$ python3 -q
>>> import numpy as np
>>> np.set_printoptions(precision=1, suppress=True, linewidth=160)
>>> def tidy(a):
...     return np.round(a, 1) + 0
... 
>>> feats = np.load("m.npy")
>>> feats
array([[-0.3,  0.7, -0.1, -0.4,  0. ,  0.3,  0.5,  0.2],
       [ 1.6, -1.9, -5.2, -1.4,  4.9, -9.2, -8.7, -1.7],
       [ 0.4, -0.9, -2.1, -0.3,  2.6, -3.8, -3.8, -0.4],
       [-2.1,  1.6,  5.6,  1.7, -5.3,  9.6,  9.7,  1.9],
       [ 0. ,  0.4,  1. ,  0.1, -1.1,  1.7,  1. , -0.1],
       [ 1.1, -1.4, -2.8, -1.1,  3.3, -5.2, -4.8, -1.2],
       [-0.4,  0.7,  2.3,  0.5, -2. ,  3.4,  3.6,  0.6],
       [ 0.4, -0.5, -2.2, -1. ,  2. , -4.1, -3.8, -0.6],
       [-0.9,  0.5,  1.7,  0.5, -2.1,  2.6,  3.4,  0.4],
       [ 0.3,  0.1, -1.2,  0.3,  0.6, -1.7, -1.7, -0.5],
       [ 1.2, -1.3, -3.4, -1.4,  3.5, -6. , -5.9, -0.6],
       [ 0.5, -0.3, -2.2, -0.7,  1.9, -3.2, -2.5, -0.7],
       [-0.2,  0.2,  1.1,  0.7, -0.7,  1.6,  1.6,  0.2],
       [ 0.5, -0.5, -0.7, -0.2,  1.1, -1.8, -1.7, -0.4],
       [ 1.1, -1.8, -3.3, -0.8,  3.1, -5.3, -6.2, -1.4],
       [ 0. , -0.5, -0.3, -0.1, -0.3, -0.3,  0. , -0.1]])
>>> idx = feats[:, 2] > np.median(feats[:, 2])
>>> u = feats[idx].mean(axis=0) - feats[~idx].mean(axis=0)
>>> np.argsort(-np.abs(u).round(6), kind="stable")
array([5, 6, 2, 4, 1, 0, 7, 3])
>>> tidy(u)
array([-1.2,  1.4,  4.1,  1.2, -4. ,  7. ,  6.9,  1.2])
>>> P = feats @ np.linalg.solve(feats.T @ feats, feats.T)
>>> tidy(np.trace(P))
np.float64(8.0)
>>> J = np.load("arr.npy")
>>> J
array([[ 27.2,  13.2,   0.8, -10. , -23.2, -30. ,  -1. ,  35.7,  15.4],
       [ 32.3, -25.3,   5.7,   2.7,  11.8, -40.3,  22. ,  31.2, -27. ],
       [-35.1,   1.1,  -4.4,  11.4,  12.5,  41.8,  -9.2, -41.7,  -4.4],
       [ -3.1,   0.1,   6.4, -19.9,   2.4,   3.8,   2.2,  -4.7,  22.2],
       [ -2.5, -18.9, -10. ,  10.3,  19.8, -11.9,   3.6,  -1.7, -30.1],
       [-24.6,  17.2, -23. ,   5.2,  -6.9,   9.2, -25.1, -14. ,   1.8],
       [ 18.5, -21.2,  37.4, -25.9,  14.7,   4. ,  32.2,   1. ,  21.3],
       [-13.1,  17.6, -45.6,  48.8, -15. , -11.7, -32.6,   6.5, -51.4],
       [ 42.9, -20.4,  36.8, -17.2,   3.2, -21.9,  37. ,  29.7,   9.9],
       [-37.3, -19.7,  -9. ,   5.8,  35.1,  28.2,  -2.1, -43. , -20.4],
       [ 18. ,   0. ,   1. ,  16.2,  -9. , -14.4,   5.4,  19.2, -16.5],
       [-42. ,  -5. , -25.9,  11.9,  21.6,  21.7, -19.4, -38.2, -20.6]])
>>> U, sig, vt = np.linalg.svd(feats)
>>> np.argmax(sig[:-1] / (sig[1:] + 1e-6)) + 1
np.int64(1)
>>> tidy(sig)
array([30.8,  1.6,  1.2,  1.1,  1. ,  0.8,  0.7,  0.5])
>>> Y = U[:, :1] @ np.diag(sig[:1]) @ vt[:1]
>>> tidy(np.linalg.norm(feats - Y, 2)), tidy(sig[1])
(np.float64(1.6), np.float64(1.6))
>>> tidy(np.abs(feats - Y).max())
np.float64(0.6)
>>> vec = np.array([1, -2, -3, 2, 2, 2, 3, -3, 1])
>>> target = J @ vec
>>> tidy(np.linalg.solve(J.T @ J, J.T @ target))
array([ 1., -2., -3.,  2.,  2.,  2.,  3., -3.,  1.])
>>> rng = np.random.default_rng(38)
>>> target = target + 0.3 * rng.normal(size=12)
>>> tidy(target)
array([-222.3,  -40.4,  200.5,   -6.7,   87.6,   -6. ,   48.9,  -35.7,  -66.7,  270. ,  -56.9,  192.2])
>>> b, *_ = np.linalg.lstsq(J, target)
>>> b.round()
array([ 1., -2., -3.,  2.,  2.,  2.,  3., -3.,  1.])
>>> tidy(J.T @ (target - J @ b))
array([0., 0., 0., 0., 0., 0., 0., 0., 0.])
>>> np.linalg.cond(J) > 100
np.True_
>>> round(np.log10(np.linalg.cond(J)))
3
>>> [round(float(x), 1) for x in np.linalg.svd(J, compute_uv=False)[:3]]
[175.8, 120.3, 88.0]
>>> Q, V = np.linalg.qr(J[:, :5])[0], np.linalg.qr(J[:, 5:])[0]
>>> sig = np.linalg.svd(Q.T @ V, compute_uv=False)
>>> tidy(np.linalg.norm(Q @ Q.T - V @ V.T, 2))
np.float64(1.0)
>>> Q, _ = np.linalg.qr(np.array([[0.6, 0.2, 0.0, 2.1, 0.3, -0.5, 0.5],
...     [0.5, -1.1, 1.6, -2.8, 1.0, 0.0, -0.9],
...     [-0.8, -0.3, -1.4, 0.6, 0.4, 0.2, 1.0],
...     [0.6, -0.3, 0.3, -0.1, 1.3, -1.5, 0.2],
...     [-0.1, -0.3, 0.0, -0.7, -1.5, 0.7, -0.3],
...     [1.4, -0.7, -0.5, 1.8, 1.3, -2.0, -0.6],
...     [-1.1, -1.2, 0.1, -0.8, 0.5, -0.2, -1.3]]))
>>> mat = 2 * Q
>>> tidy(mat)
array([[-0.5,  0.2, -0.1,  1.5, -0.2,  0.8,  0.9],
       [-0.5, -1.2,  1.1, -0.5,  0.2,  0.9,  0.2],
       [ 0.7, -0.3, -1.3, -0.5,  0.5,  0.8,  0.7],
       [-0.5, -0.3,  0. , -0.1,  0.8, -1.2,  1.2],
       [ 0.1, -0.3, -0.1, -0.5, -1.7, -0.3,  0.8],
       [-1.3, -0.8, -1.1,  0. , -0.2, -0.1, -0.7],
       [ 1. , -1.3,  0. ,  1. ,  0. , -0.5, -0.3]])
>>> tidy(mat @ mat.T)
array([[4., 0., 0., 0., 0., 0., 0.],
       [0., 4., 0., 0., 0., 0., 0.],
       [0., 0., 4., 0., 0., 0., 0.],
       [0., 0., 0., 4., 0., 0., 0.],
       [0., 0., 0., 0., 4., 0., 0.],
       [0., 0., 0., 0., 0., 4., 0.],
       [0., 0., 0., 0., 0., 0., 4.]])
>>> tidy(mat.T @ mat)
array([[4., 0., 0., 0., 0., 0., 0.],
       [0., 4., 0., 0., 0., 0., 0.],
       [0., 0., 4., 0., 0., 0., 0.],
       [0., 0., 0., 4., 0., 0., 0.],
       [0., 0., 0., 0., 4., 0., 0.],
       [0., 0., 0., 0., 0., 4., 0.],
       [0., 0., 0., 0., 0., 0., 4.]])
>>> tidy(np.linalg.norm(mat, axis=0))
array([2., 2., 2., 2., 2., 2., 2.])
>>> tidy(mat[:, 3] @ mat[:, 2])
np.float64(0.0)
>>> tidy(np.linalg.pinv(mat))
array([[-0.1, -0.1,  0.2, -0.1,  0. , -0.3,  0.3],
       [ 0.1, -0.3, -0.1, -0.1, -0.1, -0.2, -0.3],
       [ 0. ,  0.3, -0.3,  0. ,  0. , -0.3,  0. ],
       [ 0.4, -0.1, -0.1,  0. , -0.1,  0. ,  0.2],
       [-0.1,  0.1,  0.1,  0.2, -0.4, -0.1,  0. ],
       [ 0.2,  0.2,  0.2, -0.3, -0.1,  0. , -0.1],
       [ 0.2,  0.1,  0.2,  0.3,  0.2, -0.2, -0.1]])
>>> X = np.loadtxt("x.csv", delimiter=",")
>>> tidy(X)
array([[ 1. ,  0. ,  0. ,  0. ,  0. ,  0. ,  0. ,  0. ,  0. ,  0. ,  0. ,  0. ,  0. ,  0. ],
       [ 0. ,  1. ,  0. ,  0. ,  0. ,  0. ,  0. ,  0. ,  0. ,  0. ,  0. ,  0. ,  0. ,  0. ],
       [ 0. ,  0. ,  1. ,  0. ,  0. ,  0. ,  0. ,  0. ,  0. ,  0. ,  0. ,  0. ,  0. ,  0. ],
       [ 0. ,  0. ,  0. ,  1. ,  0. ,  0. ,  0. ,  0. ,  0. ,  0. ,  0. ,  0. ,  0. ,  0. ],
       [ 0. ,  0. ,  0. ,  0. ,  1. ,  0. ,  0. ,  0. ,  0. ,  0. ,  0. ,  0. ,  0. ,  0. ],
       [ 0. ,  0. ,  0. ,  0. ,  0. ,  1. ,  0. ,  0. ,  0. ,  0. ,  0. ,  0. ,  0. ,  0. ],
       [ 0. ,  0. ,  0. ,  0. ,  0. ,  0. ,  1. ,  0. ,  0. ,  0. ,  0. ,  0. ,  0. ,  0. ],
       [ 0. ,  0. ,  0. ,  0. ,  0. ,  0. ,  0. ,  1. ,  0. ,  0. ,  0. ,  0. ,  0. ,  0. ],
       [ 0. ,  0. ,  0. ,  0. ,  0. ,  0. ,  0. ,  0. , -0.5,  0. ,  0. ,  0. ,  0. ,  0.9],
       [ 0. ,  0. ,  0. ,  0. ,  0. ,  0. ,  0. ,  0. ,  0. ,  1. ,  0. ,  0. ,  0. ,  0. ],
       [ 0. ,  0. ,  0. ,  0. ,  0. ,  0. ,  0. ,  0. ,  0. ,  0. ,  1. ,  0. ,  0. ,  0. ],
       [ 0. ,  0. ,  0. ,  0. ,  0. ,  0. ,  0. ,  0. ,  0. ,  0. ,  0. ,  1. ,  0. ,  0. ],
       [ 0. ,  0. ,  0. ,  0. ,  0. ,  0. ,  0. ,  0. ,  0. ,  0. ,  0. ,  0. ,  1. ,  0. ],
       [ 0. ,  0. ,  0. ,  0. ,  0. ,  0. ,  0. ,  0. , -0.9,  0. ,  0. ,  0. ,  0. , -0.5]])
>>> Q, Rm = np.linalg.qr(X)
>>> tidy(np.abs(np.diag(Rm)))
array([1., 1., 1., 1., 1., 1., 1., 1., 1., 1., 1., 1., 1., 1.])
>>> np.allclose(Rm.T @ Rm, X.T @ X)
True
>>> Q.shape, Rm.shape
((14, 14), (14, 14))
>>> abs(Rm[0, 0]), tidy(np.linalg.norm(X[:, 0]))
(np.float64(1.0), np.float64(1.0))
